% python3 -q
>>> import numpy as np
>>> np.set_printoptions(precision=2, suppress=True, linewidth=160, legacy="1.25")
>>> W0 = np.load("layer18.npy")
>>> print(W0)
[[-0.23  0.68 -0.75  1.52  1.95  2.47]
 [-1.07 -0.83  0.94 -0.48 -0.44  0.89]
 [ 0.8   0.6  -0.68  0.32  0.28 -0.72]
 [ 1.45 -0.15  0.14 -1.76 -2.44 -4.59]
 [-0.11 -0.44  0.49 -0.72 -0.89 -0.85]
 [ 0.65  0.9  -1.01  1.04  1.21  0.51]
 [ 0.65 -0.2   0.21 -1.04 -1.41 -2.41]
 [ 0.53  0.37 -0.42  0.16  0.12 -0.55]
 [ 1.06  0.74 -0.84  0.32  0.24 -1.1 ]
 [ 0.48 -0.08  0.08 -0.64 -0.88 -1.6 ]
 [-0.57  0.37 -0.4   1.28  1.7   2.63]
 [-0.12  0.02 -0.02  0.16  0.22  0.4 ]]
>>> labels = W0[:, 3] > np.median(W0[:, 3])
>>> r0 = W0[labels].mean(axis=0) - W0[~labels].mean(axis=0)
>>> np.argsort(-np.abs(r0).round(6), kind="stable")
array([5, 4, 3, 2, 1, 0])
>>> round(float((((W0 - W0.mean(axis=0)) @ r0 > 0) == labels).mean()), 2)
0.83
>>> W0.reshape(2, -1)
array([[-0.23,  0.68, -0.75,  1.52,  1.95,  2.47, -1.07, -0.83,  0.94, -0.48, -0.44,  0.89,  0.8 ,  0.6 , -0.68,  0.32,  0.28, -0.72,  1.45, -0.15,  0.14,
        -1.76, -2.44, -4.59, -0.11, -0.44,  0.49, -0.72, -0.89, -0.85,  0.65,  0.9 , -1.01,  1.04,  1.21,  0.51],
       [ 0.65, -0.2 ,  0.21, -1.04, -1.41, -2.41,  0.53,  0.37, -0.42,  0.16,  0.12, -0.55,  1.06,  0.74, -0.84,  0.32,  0.24, -1.1 ,  0.48, -0.08,  0.08,
        -0.64, -0.88, -1.6 , -0.57,  0.37, -0.4 ,  1.28,  1.7 ,  2.63, -0.12,  0.02, -0.02,  0.16,  0.22,  0.4 ]])
>>> t3 = W0.reshape(12, 2, -1)
>>> t3.transpose(1, 0, 2)
array([[[-0.23,  0.68, -0.75],
        [-1.07, -0.83,  0.94],
        [ 0.8 ,  0.6 , -0.68],
        [ 1.45, -0.15,  0.14],
        [-0.11, -0.44,  0.49],
        [ 0.65,  0.9 , -1.01],
        [ 0.65, -0.2 ,  0.21],
        [ 0.53,  0.37, -0.42],
        [ 1.06,  0.74, -0.84],
        [ 0.48, -0.08,  0.08],
        [-0.57,  0.37, -0.4 ],
        [-0.12,  0.02, -0.02]],

       [[ 1.52,  1.95,  2.47],
        [-0.48, -0.44,  0.89],
        [ 0.32,  0.28, -0.72],
        [-1.76, -2.44, -4.59],
        [-0.72, -0.89, -0.85],
        [ 1.04,  1.21,  0.51],
        [-1.04, -1.41, -2.41],
        [ 0.16,  0.12, -0.55],
        [ 0.32,  0.24, -1.1 ],
        [-0.64, -0.88, -1.6 ],
        [ 1.28,  1.7 ,  2.63],
        [ 0.16,  0.22,  0.4 ]]])
>>> data = np.loadtxt("a.csv", delimiter=",")
>>> data
array([[18., 17.,  6., 13.,  0.,  0.,  0., 11., 13.,  0.],
       [ 0.,  2., 24.,  0., 17., 29.,  0.,  8.,  0., 15.],
       [ 0., 13., 20.,  0., 14., 23.,  0., 14.,  0., 20.],
       [12.,  2.,  0.,  0.,  5.,  0.,  0.,  0.,  0., 13.],
       [10.,  0.,  0.,  5.,  0.,  0., 20., 13., 26.,  0.],
       [ 0., 16., 10.,  0., 16., 31.,  0., 10.,  0., 33.],
       [ 0.,  7., 12.,  0.,  8.,  4.,  0.,  0.,  0.,  7.],
       [ 0., 21., 21.,  0., 14., 18.,  0.,  9.,  0., 23.],
       [ 0.,  0.,  5.,  0.,  5.,  0.,  6.,  0.,  2.,  0.],
       [ 0.,  0.,  0.,  0.,  3.,  1.,  6.,  0.,  0.,  0.],
       [ 0.,  1., 21.,  0., 13., 23.,  3., 14.,  0., 10.],
       [42.,  8.,  0., 30.,  0.,  0.,  5.,  6., 19.,  0.],
       [ 6.,  0.,  0.,  0.,  0.,  0.,  2.,  0., 10.,  0.],
       [ 6.,  0.,  0.,  7.,  0.,  0., 10.,  7.,  1.,  0.],
       [ 0., 14., 24.,  0.,  1.,  0.,  0., 12., 13.,  0.],
       [ 0.,  4., 23.,  0., 20., 30.,  0.,  0.,  0., 20.],
       [ 0., 19.,  0.,  1., 17., 34.,  0.,  1.,  0., 43.],
       [12.,  0.,  0.,  0.,  0.,  0.,  7.,  0., 12.,  0.],
       [ 0., 28.,  1.,  8., 18., 37.,  0.,  8.,  0., 51.],
       [34.,  5.,  0.,  9.,  0.,  0.,  0.,  0., 10.,  0.],
       [ 0.,  0.,  0.,  0.,  0.,  0., 11.,  0., 19.,  0.],
       [ 0.,  0.,  7.,  0.,  3.,  0.,  0.,  1.,  0.,  0.],
       [22.,  8.,  0.,  4.,  0.,  0.,  0.,  0.,  8.,  0.],
       [ 0.,  0., 22.,  0.,  7.,  0.,  0.,  0.,  3.,  0.]])
>>> other = np.c_[data[:, :5] @ np.array([[-3, -1, 3, 3, -2],
...     [-2, -2, -3, -2, 0],
...     [-2, -3, 3, 3, -2],
...     [-2, 3, -3, -1, -2],
...     [2, 1, -1, -1, -1]]), np.array([-8, -7, 8, -3, 1, 5, -5, 4, 5, -1, 0, 5, -7, -2, -1, 0, -8, -5, 2, -4, -5, -9, -9, 1])]
>>> other
array([[-126.,  -31.,  -18.,   25.,  -74.,   -8.],
       [ -18.,  -59.,   49.,   51.,  -65.,   -7.],
       [ -38.,  -72.,    7.,   20.,  -54.,    8.],
       [ -30.,  -11.,   25.,   27.,  -29.,   -3.],
       [ -40.,    5.,   15.,   25.,  -30.,    1.],
       [ -20.,  -46.,  -34.,  -18.,  -36.,    5.],
       [ -22.,  -42.,    7.,   14.,  -32.,   -5.],
       [ -56.,  -91.,  -14.,    7.,  -56.,    4.],
       [   0.,  -10.,   10.,   10.,  -15.,    5.],
       [   6.,    3.,   -3.,   -3.,   -3.,   -1.],
       [ -18.,  -52.,   47.,   48.,  -55.,    0.],
       [-202.,   32.,   12.,   80., -144.,    5.],
       [ -18.,   -6.,   18.,   18.,  -12.,   -7.],
       [ -32.,   15.,   -3.,   11.,  -26.,   -2.],
       [ -74.,  -99.,   29.,   43.,  -49.,   -1.],
       [ -14.,  -57.,   37.,   41.,  -66.,    0.],
       [  -6.,  -18.,  -77.,  -56.,  -19.,   -8.],
       [ -36.,  -12.,   36.,   36.,  -24.,   -5.],
       [ -38.,  -17., -123.,  -79.,  -36.,    2.],
       [-130.,  -17.,   60.,   83.,  -86.,   -4.],
       [   0.,    0.,    0.,    0.,    0.,   -5.],
       [  -8.,  -18.,   18.,   18.,  -17.,   -9.],
       [ -90.,  -26.,   30.,   46.,  -52.,   -9.],
       [ -30.,  -59.,   59.,   59.,  -51.,    1.]])
>>> np.round(np.linalg.lstsq(data, other[:, 0])[0], 2) + 0
array([-3., -2., -2., -2.,  2.,  0.,  0.,  0.,  0.,  0.])
>>> print(np.linalg.matrix_rank(np.c_[data, other]))
11
>>> np.round(np.linalg.norm(other - data @ np.linalg.lstsq(data, other)[0], axis=0), 2) + 0
array([ 0.  ,  0.  ,  0.  ,  0.  ,  0.  , 21.38])
>>> np.linalg.norm(np.linalg.qr(data)[0].T @ other, axis=0) ** 2 / ((other ** 2).sum(axis=0) + 1e-12)
array([1. , 1. , 1. , 1. , 1. , 0.3])
>>> Xc = data - data.mean(axis=0)
>>> V = np.linalg.svd(Xc)[2][:9]
>>> other = Xc - Xc @ V.T @ V
>>> np.round(np.cov(Xc @ V.T, rowvar=False), 2) + 0
array([[546.02,   0.  ,   0.  ,   0.  ,   0.  ,   0.  ,   0.  ,   0.  ,   0.  ],
       [  0.  , 176.83,   0.  ,   0.  ,   0.  ,   0.  ,   0.  ,   0.  ,   0.  ],
       [  0.  ,   0.  ,  81.97,   0.  ,   0.  ,   0.  ,   0.  ,   0.  ,   0.  ],
       [  0.  ,   0.  ,   0.  ,  51.58,   0.  ,   0.  ,   0.  ,   0.  ,   0.  ],
       [  0.  ,   0.  ,   0.  ,   0.  ,  38.56,   0.  ,   0.  ,   0.  ,   0.  ],
       [  0.  ,   0.  ,   0.  ,   0.  ,   0.  ,  15.6 ,   0.  ,   0.  ,   0.  ],
       [  0.  ,   0.  ,   0.  ,   0.  ,   0.  ,   0.  ,   9.  ,   0.  ,   0.  ],
       [  0.  ,   0.  ,   0.  ,   0.  ,   0.  ,   0.  ,   0.  ,   5.09,   0.  ],
       [  0.  ,   0.  ,   0.  ,   0.  ,   0.  ,   0.  ,   0.  ,   0.  ,   2.55]])
>>> print(round(float(np.linalg.norm(other) / np.linalg.norm(Xc)), 2))
0.02
>>> np.diag(V.T @ V)
array([1.  , 1.  , 0.92, 1.  , 0.29, 0.96, 0.94, 0.96, 0.97, 0.97])
>>> np.linalg.norm(other, axis=1).round(6).argmax()
13
